% python3 -q
>>> import numpy as np
>>> np.set_printoptions(precision=3, suppress=True, linewidth=120, floatmode="fixed")
>>> A = np.load("sample9.npy")
>>> print(A)
[[-2  0]
 [ 0  0]
 [ 1  0]
 [ 0  0]
 [ 0  0]
 [ 0  0]
 [ 0  0]
 [ 0  0]]
>>> x = np.array([1, -2])
>>> print(np.sign((A @ x).round(6)))
[-1  0  1  0  0  0  0  0]
>>> print((A @ x).argmax())
2
>>> print(A @ np.eye(2)[1])
[0.000 0.000 0.000 0.000 0.000 0.000 0.000 0.000]
>>> print(round(float(np.linalg.norm(A, 2) / np.linalg.norm(A)), 3))
1.0
>>> print(np.linalg.cond(A) > 100)
True
>>> rank = np.linalg.matrix_rank(A)
>>> print(rank)
1
>>> null = np.linalg.svd(A)[2][rank:].T
>>> print(np.allclose(A @ null, 0))
True
>>> print([int(np.linalg.matrix_rank(A[:, :j + 1])) for j in range(2)])
[1, 1]
>>> print(np.linalg.matrix_rank(A.T @ A), np.linalg.matrix_rank(A @ A.T))
1 1
>>> left, s, Vh = np.linalg.svd(A)
>>> evecs = Vh[:(s > 1e-8).sum()]
>>> rng = np.random.default_rng(232)
>>> x = A[5] + -2 * A[7] + rng.integers(2) * np.eye(2)[0]
>>> print(x)
[1.000 0.000]
>>> print(np.allclose(evecs.T @ evecs @ x, x))
True
>>> print(evecs.T @ evecs)
[[1.000 0.000]
 [0.000 0.000]]
>>> print(np.linalg.matrix_rank(np.vstack([A, x])))
1
>>> print(round(float(np.linalg.norm(x - evecs.T @ evecs @ x)), 3))
0.0
>>> print(np.diag(evecs.T @ evecs))
[1.000 0.000]
>>> arr = np.load("dump.npy")
>>> print(arr)
[[ 0.405  0.338  0.285 -0.214]
 [ 0.338  0.808 -0.162  0.121]
 [ 0.285 -0.162  0.863  0.102]
 [-0.214  0.121  0.102  0.923]]
>>> x = np.array([-2, 0, 2, 0])
>>> print(arr @ arr @ x)
[-0.241 -1.000  1.156  0.632]
>>> left, s, Vh = np.linalg.svd(arr)
>>> evecs = Vh[:(s > 1e-8).sum()]
>>> x = arr[3] + 3 * arr[0] + rng.integers(2) * np.eye(4)[3]
>>> print(x)
[1.003 1.135 0.958 1.283]
>>> print(np.allclose(evecs.T @ evecs @ x, x))
False
>>> print(round(float(np.linalg.norm(x - evecs.T @ evecs @ x)), 3))
0.277
>>> print(np.diag(evecs.T @ evecs))
[0.405 0.808 0.863 0.923]
>>> Y = np.array([[1, 1, 3], [2, 1, 0], [0, 2, 1], [3, 1, 0]])
>>> print(np.einsum("ij->j", arr))
[0.815 1.105 1.089 0.934]
>>> print(np.linalg.matrix_rank(arr @ Y))
3
>>> print(np.einsum("ij,ij->i", arr, arr))
[0.405 0.808 0.863 0.923]
>>> print(np.einsum("ik,kj->ij", arr, Y))
[[ 0.440  1.100  1.502]
 [ 2.318  0.943  0.852]
 [ 0.268  1.952  1.719]
 [ 2.799  1.036 -0.538]]
>>> K = np.loadtxt("w.csv", delimiter=",")
>>> print(K)
[[-4.161  3.845  5.981  1.340  5.410 -1.033]
 [ 7.024  1.668 -3.530  2.477  4.748 -2.596]
 [-5.111 -4.551 -1.453 -3.652  3.528  5.028]
 [-3.262 -4.740 -1.863  0.000  7.915 -0.878]
 [ 3.639 -5.676  2.686 -6.766  0.261  1.214]
 [-5.497 -0.440 -1.386  0.437  7.105  4.124]
 [-0.801 -5.563 -1.255  2.477  2.258 -7.457]
 [ 6.596  5.318  3.053  1.351  4.112 -0.388]
 [-4.178  4.162 -0.761  0.204  0.010 -8.038]
 [ 0.610 -3.884 -3.266 -3.774  2.944 -7.139]
 [ 3.172 -0.117 -0.891 -3.573  3.868  7.836]
 [-3.211 -3.263  1.911  6.149  5.219 -3.215]
 [ 1.234 -1.405 -3.708  6.126  0.120 -6.724]
 [ 4.879  3.922 -5.891 -0.534  4.659 -2.028]]
>>> P = K @ np.linalg.solve(K.T @ K, K.T)
>>> print(np.round(np.linalg.eigvalsh(P), 3) + 0)
[0.000 0.000 0.000 0.000 0.000 0.000 0.000 0.000 1.000 1.000 1.000 1.000 1.000 1.000]
>>> print(np.linalg.matrix_rank(np.eye(14) - P))
8
>>> print(np.trace(P))
6.0
>>> print(np.allclose(P @ P, P))
True
>>> Y = K / np.linalg.norm(K, axis=1, keepdims=True)
>>> cov = Y @ Y.T
>>> print(round(np.degrees(np.arccos(np.clip(cov[6, 8], -1, 1))), 3))
65.409
>>> print((cov - 2 * np.eye(14)).round(6).argmax(axis=1))
[11 13  5  5 10  2 12  1 12  6  2  6  6  1]
>>> Y = K + rng.integers(-2, 3, (14, 4)) @ rng.integers(-2, 3, (4, 6))
>>> print(Y)
[[-4.161  5.845  9.981  0.340  8.410 -3.033]
 [10.024  7.668 -5.530  1.477  5.748 -6.596]
 [-5.111 -4.551 -6.453 -1.652 -1.472  4.028]
 [-1.262 -1.740 -3.863 -3.000 10.915  0.122]
 [ 5.639 -2.676 -4.314 -7.766 -1.739  1.214]
 [-9.497 -3.440 -2.386  2.437  2.105  4.124]
 [-2.801 -9.563  1.745  2.477  3.258 -4.457]
 [ 2.596  8.318  5.053 -0.649  4.112 -3.388]
 [-5.178  1.162  3.239  1.204  1.010 -7.038]
 [-2.390 -4.884 -2.266 -7.774  5.944 -3.139]
 [ 4.172  2.883 -0.891 -1.573  1.868  2.836]
 [-6.211 -5.263  7.911  2.149 11.219  0.785]
 [-2.766 -1.405 -9.708  4.126 -3.880 -4.724]
 [ 2.879  4.922 -8.891 -3.534  4.659 -0.028]]
>>> print(Y - K)
[[ 0.000  2.000  4.000 -1.000  3.000 -2.000]
 [ 3.000  6.000 -2.000 -1.000  1.000 -4.000]
 [ 0.000  0.000 -5.000  2.000 -5.000 -1.000]
 [ 2.000  3.000 -2.000 -3.000  3.000  1.000]
 [ 2.000  3.000 -7.000 -1.000 -2.000  0.000]
 [-4.000 -3.000 -1.000  2.000 -5.000  0.000]
 [-2.000 -4.000  3.000  0.000  1.000  3.000]
 [-4.000  3.000  2.000 -2.000  0.000 -3.000]
 [-1.000 -3.000  4.000  1.000  1.000  1.000]
 [-3.000 -1.000  1.000 -4.000  3.000  4.000]
 [ 1.000  3.000  0.000  2.000 -2.000 -5.000]
 [-3.000 -2.000  6.000 -4.000  6.000  4.000]
 [-4.000  0.000 -6.000 -2.000 -4.000  2.000]
 [-2.000  1.000 -3.000 -3.000  0.000  2.000]]
>>> x = np.array([-2, -4, 5, -5, -1, -3])
>>> target = K @ x
>>> print(np.round(np.linalg.pinv(K) @ K, 3) + 0)
[[1.000 0.000 0.000 0.000 0.000 0.000]
 [0.000 1.000 0.000 0.000 0.000 0.000]
 [0.000 0.000 1.000 0.000 0.000 0.000]
 [0.000 0.000 0.000 1.000 0.000 0.000]
 [0.000 0.000 0.000 0.000 1.000 0.000]
 [0.000 0.000 0.000 0.000 0.000 1.000]]
>>> print(np.linalg.lstsq(K, target)[0])
[-2.000 -4.000  5.000 -5.000 -1.000 -3.000]
>>> target = target + 0.02 * rng.normal(size=14)
>>> print(target)
[ 13.855 -47.691  20.769  10.892  58.786 -15.865  25.342 -28.916  10.996  35.319 -19.807   2.685 -25.944 -50.804]
>>> b, *_ = np.linalg.lstsq(K, target)
>>> print(np.round(K.T @ (target - K @ b), 3) + 0)
[0.000 0.000 0.000 0.000 0.000 0.000]
>>> print(b.round())
[-2.000 -4.000  5.000 -5.000 -1.000 -3.000]
